$ ipython --no-banner

In [1]: import numpy as np

In [2]: np.set_printoptions(precision=2, suppress=True, linewidth=160, floatmode="fixed")

In [3]: rd = lambda a: np.round(a, 2) + 0

In [4]: K = np.load("layer15.npy")

In [5]: print(K)
[[-1.85  1.76  1.56]
 [-8.32  8.25  6.72]
 [ 4.45 -4.35 -3.54]
 [ 5.41 -5.30 -4.16]
 [ 1.62 -1.40 -1.09]
 [ 6.79 -6.82 -5.37]
 [ 8.81 -9.03 -7.12]
 [-2.62  2.74  2.33]
 [ 4.18 -4.24 -3.37]
 [-0.87  0.84  0.78]
 [ 1.56 -1.51 -1.15]
 [ 2.77 -2.94 -2.32]]

In [6]: Ac = K - K.mean(axis=0)

In [7]: left, sig, vt = np.linalg.svd(Ac, full_matrices=False)

In [8]: print((np.sign(left[:, 0]) == np.sign(left[0, 0])).astype(int))
[1 1 0 0 1 0 0 1 0 1 1 0]

In [9]: print(np.searchsorted(np.cumsum(sig ** 2) / (sig ** 2).sum(), 0.9) + 1)
1

In [10]: print(rd(Ac.mean(axis=0)))
[0.00 0.00 0.00]

In [11]: print(np.abs(left[:, 0]).argmax())
1

In [12]: A = np.load("data.npy")

In [13]: print(rd(A))
[[ -2.80  -4.33  -5.35 -18.57]
 [ 17.70   3.26  -6.37  -5.97]
 [  4.76  -2.32  -7.04 -17.95]
 [ 18.52   4.04  -5.61  -3.00]
 [  6.79  -1.68  -7.32 -17.25]
 [-12.52  -5.94  -1.55 -14.34]
 [ 18.79   4.48  -5.06  -1.11]
 [ 18.39   5.52  -3.07   4.69]
 [-17.76  -5.77   2.22  -6.81]
 [ 13.24   5.99   1.16  13.69]
 [ 16.19   6.01  -0.77  10.05]
 [ -6.92   1.63   7.34  17.19]
 [-18.86  -4.84   4.51  -0.64]
 [-14.05  -6.03  -0.69 -12.88]
 [ -8.59  -5.45  -3.36 -16.89]
 [ 13.18   0.75  -7.53 -13.00]
 [-16.70  -5.97   1.19  -9.16]]

In [14]: Z = A[[9, 11]].astype(float)

In [15]: for _ in range(3):
    ...:     lab = np.linalg.norm(A[:, None] - Z, axis=-1).argmin(axis=1)
    ...:     Z = np.array([A[lab == j].mean(axis=0) for j in range(2)])
    ...: 

In [16]: print(lab)
[1 0 0 0 0 1 0 0 1 0 0 1 1 1 1 0 1]

In [17]: print(np.abs(Z[1] - Z[0]).argmax())
0

In [18]: r = np.linalg.matrix_rank(A)

In [19]: print(r)
2

In [20]: ns = np.linalg.svd(A)[2][r:].T

In [21]: print(rd(ns @ ns.T))
[[ 0.11 -0.23  0.21 -0.03]
 [-0.23  0.91  0.00 -0.18]
 [ 0.21  0.00  0.86 -0.28]
 [-0.03 -0.18 -0.28  0.13]]

In [22]: print(ns.shape)
(4, 2)

In [23]: print(np.linalg.matrix_rank(A.T @ A), np.linalg.matrix_rank(A @ A.T))
2 2

In [24]: print([int(np.linalg.matrix_rank(A[:i])) for i in range(1, len(A) + 1)])
[1, 2, 2, 2, 2, 2, 2, 2, 2, 2, 2, 2, 2, 2, 2, 2, 2]

In [25]: M = np.array([[5.0, 1.0, 0.0, 0.0],
    ...:     [0.0, 5.0, 1.0, 0.0],
    ...:     [0.0, 0.0, 5.0, 1.0],
    ...:     [0.0, 0.0, 0.0, 5.0]])

In [26]: rng = np.random.default_rng(438573)

In [27]: lab = rng.permutation(4)

In [28]: B = M[:, lab] * rng.choice([-1, 1], 4)

In [29]: print(B)
[[-0.00  0.00  5.00 -1.00]
 [-1.00  0.00  0.00 -5.00]
 [-5.00  1.00  0.00 -0.00]
 [-0.00  5.00  0.00 -0.00]]

In [30]: left, _, vt = np.linalg.svd(M.T @ B)

In [31]: print(rd(np.linalg.lstsq(M, B)[0]))
[[ 0.00  0.00  1.00  0.00]
 [ 0.00  0.00  0.00 -1.00]
 [-1.00  0.00  0.00  0.00]
 [ 0.00  1.00  0.00  0.00]]

In [32]: print(rd(left @ vt))
[[ 0.00  0.00  1.00  0.00]
 [ 0.00  0.00  0.00 -1.00]
 [-1.00  0.00  0.00  0.00]
 [ 0.00  1.00  0.00  0.00]]

In [33]: E = np.load("a.npy")

In [34]: print(rd(E))
[[-17.53  22.75   4.26   6.99]
 [-15.87  20.38   4.27   6.22]
 [-13.71  17.33   4.24   5.24]
 [-13.10  16.46   4.22   4.96]
 [ -5.73   6.29   3.43   1.71]
 [ -3.75   3.68   2.92   0.90]
 [ -2.78   2.44   2.58   0.53]
 [ -0.58  -0.03   1.21  -0.16]
 [ -0.08  -0.25   0.43  -0.14]
 [ -0.23   1.27  -0.40   0.58]
 [  0.82   1.29   2.64   0.85]
 [  1.84   0.12   4.28   0.52]
 [  3.98  -2.59   7.21  -0.30]
 [  6.59  -6.07  10.38  -1.39]]

In [35]: left, sig, vt = np.linalg.svd(E)

In [36]: print(np.argmax(sig[:-1] / (sig[1:] + 1e-6)) + 1)
3

In [37]: print(rd(sig))
[53.20 15.58  2.70  0.00]

In [38]: B = left[:, :3] @ np.diag(sig[:3]) @ vt[:3]

In [39]: print(np.linalg.matrix_rank(B))
3

In [40]: print(np.linalg.matrix_rank(E, rtol=0.05))
3

In [41]: print(rd(np.linalg.norm(E - B) / np.linalg.norm(E)))
0.0

In [42]: print(rd(np.linalg.norm(E - B, 2)), rd(sig[3]))
0.0 0.0

In [43]: print(rd(E.reshape(-1, 2)))
[[-17.53  22.75]
 [  4.26   6.99]
 [-15.87  20.38]
 [  4.27   6.22]
 [-13.71  17.33]
 [  4.24   5.24]
 [-13.10  16.46]
 [  4.22   4.96]
 [ -5.73   6.29]
 [  3.43   1.71]
 [ -3.75   3.68]
 [  2.92   0.90]
 [ -2.78   2.44]
 [  2.58   0.53]
 [ -0.58  -0.03]
 [  1.21  -0.16]
 [ -0.08  -0.25]
 [  0.43  -0.14]
 [ -0.23   1.27]
 [ -0.40   0.58]
 [  0.82   1.29]
 [  2.64   0.85]
 [  1.84   0.12]
 [  4.28   0.52]
 [  3.98  -2.59]
 [  7.21  -0.30]
 [  6.59  -6.07]
 [ 10.38  -1.39]]

In [44]: print(rd(E.reshape(2, -1)))
[[-17.53  22.75   4.26   6.99 -15.87  20.38   4.27   6.22 -13.71  17.33   4.24   5.24 -13.10  16.46   4.22   4.96  -5.73   6.29   3.43   1.71  -3.75   3.68
    2.92   0.90  -2.78   2.44   2.58   0.53]
 [ -0.58  -0.03   1.21  -0.16  -0.08  -0.25   0.43  -0.14  -0.23   1.27  -0.40   0.58   0.82   1.29   2.64   0.85   1.84   0.12   4.28   0.52   3.98  -2.59
    7.21  -0.30   6.59  -6.07  10.38  -1.39]]

In [45]: print(rd(E.ravel(order="F")))
[-17.53 -15.87 -13.71 -13.10  -5.73  -3.75  -2.78  -0.58  -0.08  -0.23   0.82   1.84   3.98   6.59  22.75  20.38  17.33  16.46   6.29   3.68   2.44  -0.03
  -0.25   1.27   1.29   0.12  -2.59  -6.07   4.26   4.27   4.24   4.22   3.43   2.92   2.58   1.21   0.43  -0.40   2.64   4.28   7.21  10.38   6.99   6.22
   5.24   4.96   1.71   0.90   0.53  -0.16  -0.14   0.58   0.85   0.52  -0.30  -1.39]

In [46]: T = E.reshape(14, 2, -1)

In [47]: print(rd(T[:, 0]))
[[-17.53  22.75]
 [-15.87  20.38]
 [-13.71  17.33]
 [-13.10  16.46]
 [ -5.73   6.29]
 [ -3.75   3.68]
 [ -2.78   2.44]
 [ -0.58  -0.03]
 [ -0.08  -0.25]
 [ -0.23   1.27]
 [  0.82   1.29]
 [  1.84   0.12]
 [  3.98  -2.59]
 [  6.59  -6.07]]

In [48]: print(rd(T.transpose(1, 0, 2)))
[[[-17.53  22.75]
  [-15.87  20.38]
  [-13.71  17.33]
  [-13.10  16.46]
  [ -5.73   6.29]
  [ -3.75   3.68]
  [ -2.78   2.44]
  [ -0.58  -0.03]
  [ -0.08  -0.25]
  [ -0.23   1.27]
  [  0.82   1.29]
  [  1.84   0.12]
  [  3.98  -2.59]
  [  6.59  -6.07]]

 [[  4.26   6.99]
  [  4.27   6.22]
  [  4.24   5.24]
  [  4.22   4.96]
  [  3.43   1.71]
  [  2.92   0.90]
  [  2.58   0.53]
  [  1.21  -0.16]
  [  0.43  -0.14]
  [ -0.40   0.58]
  [  2.64   0.85]
  [  4.28   0.52]
  [  7.21  -0.30]
  [ 10.38  -1.39]]]

In [49]: print(T.shape)
(14, 2, 2)

In [50]: B = np.array([[0, 1, 2], [1, 1, -2], [2, 0, 1], [2, 2, 2]])

In [51]: print(np.vstack([E, B.T]).shape)
(17, 4)

In [52]: print(rd(np.einsum("ij->j", E)))
[-60.13  83.09  51.66  26.51]

In [53]: dist = np.linalg.norm(E[:, None] - E[None], axis=-1)

In [54]: print(rd(np.linalg.norm(E - E.mean(axis=0), axis=1)))
[22.01 19.02 15.17 14.07  1.51  2.64  4.19  7.73  8.41  7.53  7.07  8.58 12.58 17.83]

In [55]: print(np.flatnonzero(dist[3] < dist.mean() / 2))
[1 2 3]

In [56]: print(np.unravel_index(dist.round(6).argmax(), dist.shape))
(np.int64(0), np.int64(13))

In [57]: print(rd(dist[3]))
[ 7.96  4.96  1.10  0.00 13.00 16.40 18.03 21.53 22.11 20.90 21.05 22.58 26.29 31.20]

In [58]: print(rd(dist[:5, :5]))
[[ 0.00  3.00  6.86  7.96 20.95]
 [ 3.00  0.00  3.86  4.96 17.96]
 [ 6.86  3.86  0.00  1.10 14.10]
 [ 7.96  4.96  1.10  0.00 13.00]
 [20.95 17.96 14.10 13.00  0.00]]

In [59]: m1 = np.array([[0, 0, 0],
    ...:     [0, 0, 0],
    ...:     [-8, 0, -16],
    ...:     [-12, 0, -24],
    ...:     [-4, 0, -8],
    ...:     [-4, 0, -8],
    ...:     [-12, 0, -24]])

In [60]: print(m1)
[[  0   0   0]
 [  0   0   0]
 [ -8   0 -16]
 [-12   0 -24]
 [ -4   0  -8]
 [ -4   0  -8]
 [-12   0 -24]]

In [61]: print(np.abs(np.diag(np.linalg.qr(m1)[1])) > 1e-9)
[ True False False]

In [62]: print(np.unique(m1.round(6), axis=0).shape)
(4, 3)

In [63]: lab = K[:, 2] > np.median(K[:, 2])

In [64]: r0 = K[lab].mean(axis=0) - K[~lab].mean(axis=0)

In [65]: print(((K - K.mean(axis=0)) @ r0 > 0).astype(int))
[1 1 0 0 1 0 0 1 0 1 1 0]

In [66]: print(lab.astype(int))
[1 1 0 0 1 0 0 1 0 1 1 0]

In [67]: print(rd(r0))
[-7.15  7.23  5.84]

In [68]: print((((K - K.mean(axis=0)) @ r0 > 0) == lab).mean())
1.0

In [69]: print(np.argsort(-np.abs(r0).round(6), kind="stable"))
[1 0 2]

In [70]: Ac = A - A.mean(axis=0)

In [71]: evecs = np.linalg.svd(Ac)[2][:2]

In [72]: B = Ac - Ac @ evecs.T @ evecs

In [73]: print(np.linalg.norm(B, axis=1).round(6).argmax())
0

In [74]: print(rd(np.cov(Ac @ evecs.T, rowvar=False)))
[[258.96   0.00]
 [  0.00 126.26]]

In [75]: print(rd(np.linalg.norm(B) / np.linalg.norm(Ac)))
0.0

In [76]: print(rd(np.diag(evecs.T @ evecs)))
[0.89 0.09 0.14 0.87]

In [77]: print(rd(B.std(axis=0)))
[0.00 0.00 0.00 0.00]

In [78]: print(np.argsort(-np.linalg.norm(m1, axis=0).round(6), kind="stable")[:3])
[2 0 1]

In [79]: print(rd(np.linalg.norm(m1, 2) / np.linalg.norm(m1)))
1.0

In [80]: print(np.linalg.matrix_rank(m1, rtol=0.1))
1

In [81]: r0 = np.array([4, 2, 3, 1, 1])

In [82]: arr = r0[np.abs(np.subtract.outer(np.arange(5), np.arange(5)))]

In [83]: print(arr)
[[4 2 3 1 1]
 [2 4 2 3 1]
 [3 2 4 2 3]
 [1 3 2 4 2]
 [1 1 3 2 4]]

In [84]: # symmetric, so the eigenvalues are real

In [85]: Ac = A - A.mean(axis=0)

In [86]: left, sig, vt = np.linalg.svd(Ac, full_matrices=False)

In [87]: print((np.sign(left[:, 0]) == np.sign(left[0, 0])).astype(int))
[1 0 1 0 0 1 0 0 1 0 0 0 1 1 1 0 1]

In [88]: print(np.linalg.matrix_rank(Ac))
2

In [89]: print(np.searchsorted(np.cumsum(sig ** 2) / (sig ** 2).sum(), 0.9) + 1)
2

In [90]: print(rd(sig ** 2 / (sig ** 2).sum()))
[0.67 0.33 0.00 0.00]

In [91]: print(rd((sig ** 2).sum() ** 2 / (sig ** 4).sum()))
1.79

In [92]: print(np.abs(left[:, 0]).argmax())
10

In [93]: x = np.ones(5)

In [94]: for _ in range(7):
    ...:     x = arr @ x
    ...:     x /= np.linalg.norm(x)
    ...:     print(round(x @ arr @ x, 2))
    ...: 
12.1
12.1
12.1
12.1
12.1
12.1
12.1

In [95]: print(rd(np.linalg.eigvalsh(arr)[-1]))
12.1

In [96]: print(rd(x))
[0.41 0.44 0.52 0.44 0.41]

In [97]: vals, evecs = np.linalg.eigh(arr)

In [98]: print(rd(vals))
[ 0.22  0.59  3.41  3.67 12.10]

In [99]: print(rd(np.abs(evecs[:, -1])))
[0.41 0.44 0.52 0.44 0.41]

In [100]: print(np.abs(evecs[:, -1]).round(6).argmax())
2
